$ python -q
>>> import numpy as np
>>> import numpy.linalg as la
>>> np.set_printoptions(precision=2, suppress=True, linewidth=200, legacy="1.25")
>>> def rd(a):
...     return np.round(a, 2) + 0
... 
>>> feats = np.array([[1, -1, -2, 5, 2, 4, -5],
...     [0, -2, -2, -3, -3, -4, 1],
...     [0, 0, -3, -3, -3, 2, 1],
...     [0, 0, 0, 0, -4, -2, 2],
...     [0, 0, 0, 0, -4, -1, 3],
...     [0, 0, 0, 0, 0, 2, 5],
...     [0, 0, 0, 0, 0, 0, -5]])
>>> feats.inv()
Traceback (most recent call last):
  File "<python-input-5>", line 1, in <module>
    feats.inv()
    ^^^^^^^^^
AttributeError: 'numpy.ndarray' object has no attribute 'inv'
>>> rd(np.sort(np.abs(la.eigvals(feats))))
array([0., 1., 2., 2., 3., 4., 5.])
>>> (feats + feats.T) / 2
array([[ 1. , -0.5, -1. ,  2.5,  1. ,  2. , -2.5],
       [-0.5, -2. , -1. , -1.5, -1.5, -2. ,  0.5],
       [-1. , -1. , -3. , -1.5, -1.5,  1. ,  0.5],
       [ 2.5, -1.5, -1.5,  0. , -2. , -1. ,  1. ],
       [ 1. , -1.5, -1.5, -2. , -4. , -0.5,  1.5],
       [ 2. , -2. ,  1. , -1. , -0.5,  2. ,  2.5],
       [-2.5,  0.5,  0.5,  1. ,  1.5,  2.5, -5. ]])
>>> (feats - feats.T) / 2
array([[ 0. , -0.5, -1. ,  2.5,  1. ,  2. , -2.5],
       [ 0.5,  0. , -1. , -1.5, -1.5, -2. ,  0.5],
       [ 1. ,  1. ,  0. , -1.5, -1.5,  1. ,  0.5],
       [-2.5,  1.5,  1.5,  0. , -2. , -1. ,  1. ],
       [-1. ,  1.5,  1.5,  2. ,  0. , -0.5,  1.5],
       [-2. ,  2. , -1. ,  1. ,  0.5,  0. ,  2.5],
       [ 2.5, -0.5, -0.5, -1. , -1.5, -2.5,  0. ]])
>>> rng = np.random.default_rng(80203)
>>> idx = rng.permutation(7)
>>> idx
array([5, 1, 3, 2, 4, 6, 0])
>>> A2 = feats[idx][:, idx]
>>> np.trace(A2)
-11
>>> np.diag(A2)
array([ 2, -2,  0, -3, -4, -5,  1])
>>> rd(la.det(A2)), rd(la.det(feats[idx]))
(0.0, 0.0)
>>> np.unique(feats.round(6), axis=0).shape
(7, 7)
>>> np.allclose(feats[:-1].T @ la.lstsq(feats[:-1].T, feats[-1])[0], feats[-1])
True
>>> rd(np.trace(la.pinv(feats) @ feats))
6.0
>>> F = np.eye(8, dtype=int)[rng.permutation(8)]
>>> F
array([[0, 0, 0, 1, 0, 0, 0, 0],
       [0, 0, 0, 0, 1, 0, 0, 0],
       [1, 0, 0, 0, 0, 0, 0, 0],
       [0, 0, 0, 0, 0, 0, 0, 1],
       [0, 0, 0, 0, 0, 1, 0, 0],
       [0, 0, 0, 0, 0, 0, 1, 0],
       [0, 1, 0, 0, 0, 0, 0, 0],
       [0, 0, 1, 0, 0, 0, 0, 0]])
>>> # 2 blocks once reordered
>>> np.allclose(F @ F.T, F.T @ F)
True
>>> la.matrix_power(F, 2)
array([[0, 0, 0, 0, 0, 0, 0, 1],
       [0, 0, 0, 0, 0, 1, 0, 0],
       [0, 0, 0, 1, 0, 0, 0, 0],
       [0, 0, 1, 0, 0, 0, 0, 0],
       [0, 0, 0, 0, 0, 0, 1, 0],
       [0, 1, 0, 0, 0, 0, 0, 0],
       [0, 0, 0, 0, 1, 0, 0, 0],
       [1, 0, 0, 0, 0, 0, 0, 0]])
>>> np.trace(F)
0
>>> F @ F
array([[0, 0, 0, 0, 0, 0, 0, 1],
       [0, 0, 0, 0, 0, 1, 0, 0],
       [0, 0, 0, 1, 0, 0, 0, 0],
       [0, 0, 1, 0, 0, 0, 0, 0],
       [0, 0, 0, 0, 0, 0, 1, 0],
       [0, 1, 0, 0, 0, 0, 0, 0],
       [0, 0, 0, 0, 1, 0, 0, 0],
       [1, 0, 0, 0, 0, 0, 0, 0]])
>>> (F + F.T) / 2
array([[0. , 0. , 0.5, 0.5, 0. , 0. , 0. , 0. ],
       [0. , 0. , 0. , 0. , 0.5, 0. , 0.5, 0. ],
       [0.5, 0. , 0. , 0. , 0. , 0. , 0. , 0.5],
       [0.5, 0. , 0. , 0. , 0. , 0. , 0. , 0.5],
       [0. , 0.5, 0. , 0. , 0. , 0.5, 0. , 0. ],
       [0. , 0. , 0. , 0. , 0.5, 0. , 0.5, 0. ],
       [0. , 0.5, 0. , 0. , 0. , 0.5, 0. , 0. ],
       [0. , 0. , 0.5, 0.5, 0. , 0. , 0. , 0. ]])
